% ipython --no-banner

In [1]: import numpy as np

In [2]: from numpy import linalg as LA

In [3]: np.set_printoptions(suppress=True, linewidth=160)

In [4]: sigma = 5 * 0.7 ** np.arange(3)

In [5]: Q, _ = LA.qr(np.array([[-1.9, -1.1, 0.2], [-0.1, 0.3, -0.2], [-0.5, -1.1, -1.3]]))

In [6]: rng = np.random.default_rng(9438)

In [7]: W0 = rng.normal(size=(13, 3)) * sigma @ Q

In [8]: print(W0.round(1))
[[ -6.2  -7.2  -0.9]
 [ -0.7  -1.5  -6.1]
 [-13.2  -3.2   0.4]
 [  5.2   2.9  -4.2]
 [  6.2   3.   -2.4]
 [ -4.9  -0.8   1.1]
 [ -8.8  -2.7   2.6]
 [  1.    2.   -0.1]
 [-10.6  -1.2  -2.6]
 [ -8.   -5.9  -1.2]
 [ -2.7  -0.9  -4.2]
 [ -1.3   2.6  -3.3]
 [ -7.4  -0.9  -6.3]]

In [9]: Ac = W0 - W0.mean(axis=0)

In [10]: evecs = LA.svd(Ac)[2][:1]

In [11]: Y = Ac - Ac @ evecs.T @ evecs

In [12]: print(np.round((Ac @ evecs.T).std(axis=0), 1))
[6.2]

In [13]: print(LA.norm(Y, axis=1).round(6).argmax())
12

In [14]: print(np.round(np.cov(Ac @ evecs.T, rowvar=False), 1))
42.1

In [15]: basis = W0[[10, 6]].astype(float)

In [16]: for _ in range(6):
    ...:     lab = LA.norm(W0[:, None] - basis, axis=-1).argmin(axis=1)
    ...:     basis = np.array([W0[lab == j].mean(axis=0) for j in range(2)])
    ...: 

In [17]: print(lab)
[1 0 1 0 0 1 1 0 1 1 0 0 1]

In [18]: print(np.abs(basis[1] - basis[0]).argmax())
0

In [19]: vec = np.array([-5, -4, 4])

In [20]: target = W0 @ vec

In [21]: print(target.round(1))
[ 56.4 -15.2  80.9 -54.  -52.7  32.1  65.1 -13.6  47.8  58.8   0.5 -16.7  15.4]

In [22]: print(np.round(LA.solve(W0.T @ W0, W0.T @ target), 1))
[-5. -4.  4.]

In [23]: print(np.round(LA.lstsq(W0, target)[0], 1))
[-5. -4.  4.]

In [24]: target = target + 0.3 * rng.normal(size=13)

In [25]: print(target.round(1))
[ 56.8 -15.1  81.1 -54.5 -52.6  32.3  65.1 -13.6  48.   58.8   0.4 -16.6  15.3]

In [26]: beta, *_ = LA.lstsq(W0, target)

In [27]: print(beta.round())
[-5. -4.  4.]

In [28]: print(np.round(W0.T @ (target - W0 @ beta), 1) + 0)
[0. 0. 0.]

In [29]: print(round(LA.norm(target - W0 @ beta), 1))
0.6

In [30]: print([round(float(LA.norm(LA.solve(W0.T @ W0 + lam * np.eye(3), W0.T @ target))), 2) for lam in (0, 1, 10, 100)])
[7.57, 7.54, 7.3, 5.84]

In [31]: gram = W0.T @ W0

In [32]: print(gram.round(1))
[[622.  217.6  37. ]
 [217.6 137.9  -2. ]
 [ 37.   -2.  144.6]]

In [33]: print(np.round(np.diag(gram), 1))
[622.  137.9 144.6]

In [34]: print(np.round(LA.eigvalsh(gram)[::-1], 1))
[707.5 145.1  52. ]

In [35]: print(LA.matrix_rank(gram))
3

In [36]: print(np.round(LA.svd(W0, compute_uv=False) ** 2, 1))
[707.5 145.1  52. ]

In [37]: print((W0 @ W0.T).shape)
(13, 13)

In [38]: w, evecs = LA.eig(gram)

In [39]: print(np.round(np.sort(LA.eigvals(LA.inv(gram))), 1) + 0)
[0. 0. 0.]

In [40]: J = np.load("run5.npy")

In [41]: print(J)
[[ 14.  19. -19.  14.]
 [ -8. -13.  14. -10.]
 [ 10.  10.  -9.   8.]
 [  8.   8.  -8.   8.]]

In [42]: Y = np.array([[0, 0], [3, 3]])

In [43]: basis = np.kron(Y, J)

In [44]: print(basis.shape)
(8, 8)

In [45]: print(round(float(LA.norm(basis, 2)), 1), round(float(LA.norm(Y, 2) * LA.norm(J, 2)), 1))
200.3 200.3

In [46]: rk = LA.matrix_rank(J)

In [47]: print(rk)
3

In [48]: N = LA.svd(J)[2][rk:].T

In [49]: print(N.shape)
(4, 1)

In [50]: print(np.round(N @ N.T, 1))
[[ 0.1 -0.2 -0.2 -0.1]
 [-0.2  0.4  0.4  0.2]
 [-0.2  0.4  0.4  0.2]
 [-0.1  0.2  0.2  0.1]]

In [51]: print([int(LA.matrix_rank(J[:i])) for i in range(1, len(J) + 1)])
[1, 2, 3, 3]

In [52]: Uu, sigma, VT = LA.svd(J)

In [53]: print(np.argmax(sigma[:-1] / (sigma[1:] + 1e-6)) + 1)
3

In [54]: print(sigma.round(1) + 0)
[47.2  3.7  1.3  0. ]

In [55]: Y = Uu[:, :3] @ np.diag(sigma[:3]) @ VT[:3]

In [56]: print(LA.matrix_rank(J, rtol=0.05))
2

In [57]: print(LA.matrix_rank(Y))
3

In [58]: print(round(np.abs(J - Y).max(), 1))
0.0

In [59]: Ac = (W0 - W0.mean(axis=0)) / W0.std(axis=0)

In [60]: print(np.argwhere(np.abs(Ac) > 2))
[]

In [61]: print(Ac.std(axis=0))
[1. 1. 1.]

In [62]: beta = LA.lstsq(np.delete(Ac, 0, axis=1), Ac[:, 0])[0]

In [63]: print(np.round(1 - np.var(Ac[:, 0] - np.delete(Ac, 0, axis=1) @ beta), 1))
0.5

In [64]: vec = np.array([0, 1, 2, 3])

In [65]: h1 = np.maximum(J @ vec, 0)

In [66]: print(np.maximum(J @ vec, 0) - np.maximum(-J @ vec, 0))
[ 23. -15.  16.  16.]

In [67]: print(np.maximum(J @ (3 * vec), 0))
[69.  0. 48. 48.]

In [68]: mat = np.array([[-0.8, 1.4], [0.0, -0.3], [0.8, -1.1], [-0.4, 1.4]])

In [69]: mat[0] = mat[1] + 0.1 * rng.normal(size=2)

In [70]: print(mat.round(1))
[[-0.1 -0.3]
 [ 0.  -0.3]
 [ 0.8 -1.1]
 [-0.4  1.4]]

In [71]: vec = np.array([1, -2])

In [72]: target = mat @ vec

In [73]: print(np.round(LA.lstsq(mat, target)[0], 1))
[ 1. -2.]

In [74]: target = target + 0.1 * rng.normal(size=4)

In [75]: print(target.round(1))
[ 0.4  0.6  3.  -3.1]

In [76]: beta, *_ = LA.lstsq(mat, target)

In [77]: print(beta.round(1))
[ 1.2 -1.9]

In [78]: print(np.round(LA.norm(target - mat @ beta), 1))
0.1

In [79]: print(beta.round())
[ 1. -2.]

In [80]: print(np.round(mat.reshape(-1, 2), 1))
[[-0.1 -0.3]
 [ 0.  -0.3]
 [ 0.8 -1.1]
 [-0.4  1.4]]

In [81]: print(np.round(mat.reshape(2, -1), 1))
[[-0.1 -0.3  0.  -0.3]
 [ 0.8 -1.1 -0.4  1.4]]

In [82]: blk = mat.reshape(4, 2, -1)

In [83]: print(np.swapaxes(blk, 1, 2)[1])
[[ 0.  -0.3]]

In [84]: print(blk[:, 0].round(1))
[[-0.1]
 [ 0. ]
 [ 0.8]
 [-0.4]]

In [85]: print(np.round(blk.transpose(1, 0, 2), 1))
[[[-0.1]
  [ 0. ]
  [ 0.8]
  [-0.4]]

 [[-0.3]
  [-0.3]
  [-1.1]
  [ 1.4]]]
